$ ipython --no-banner

In [1]: import numpy as np

In [2]: np.set_printoptions(precision=2, suppress=True, linewidth=100, floatmode="fixed")

In [3]: def rnd(a):
   ...:     return np.round(a, 2) + 0
   ...: 

In [4]: M = np.array([[-3, -2, -1], [0, 1, 2], [3, 4, 5], [6, 7, 8]])

In [5]: left, sigma, Vt = np.linalg.svd(M)

In [6]: evecs = Vt[:(sigma > 1e-8).sum()]

In [7]: rng = np.random.default_rng(553281)

In [8]: vec = M[0] + -3 * M[3] + rng.integers(2) * np.eye(3)[2]

In [9]: print(vec)
[-21.00 -23.00 -25.00]

In [10]: rnd(np.diag(evecs.T @ evecs))
Out[10]: array([0.83, 0.33, 0.83])

In [11]: left, sigma, Vt = np.linalg.svd(M)

In [12]: rnd(sigma)
Out[12]: array([14.59,  2.25,  0.00])

In [13]: M2 = left[:, :2] @ np.diag(sigma[:2]) @ Vt[:2]

In [14]: rnd(np.abs(M - M2).max())
Out[14]: np.float64(0.0)

In [15]: rnd(M2)
Out[15]: 
array([[-3.00, -2.00, -1.00],
       [ 0.00,  1.00,  2.00],
       [ 3.00,  4.00,  5.00],
       [ 6.00,  7.00,  8.00]])

In [16]: print(rnd(np.linalg.norm(M - M2) / np.linalg.norm(M)))
0.0

In [17]: np.linalg.matrix_rank(M, rtol=0.05)
Out[17]: np.int64(2)

In [18]: data = np.load("arr.npy")

In [19]: data
Out[19]: 
array([[ 2.34, -7.19, -1.45,  3.56],
       [ 5.94, -2.09, -2.82,  0.25],
       [-0.79,  0.67,  0.10, -3.24]])

In [20]: T = np.stack([data, -2 * data, data[::-1]])

In [21]: np.linalg.matrix_rank(T)
Out[21]: array([3, 3, 3])

In [22]: T.shape
Out[22]: (3, 3, 4)
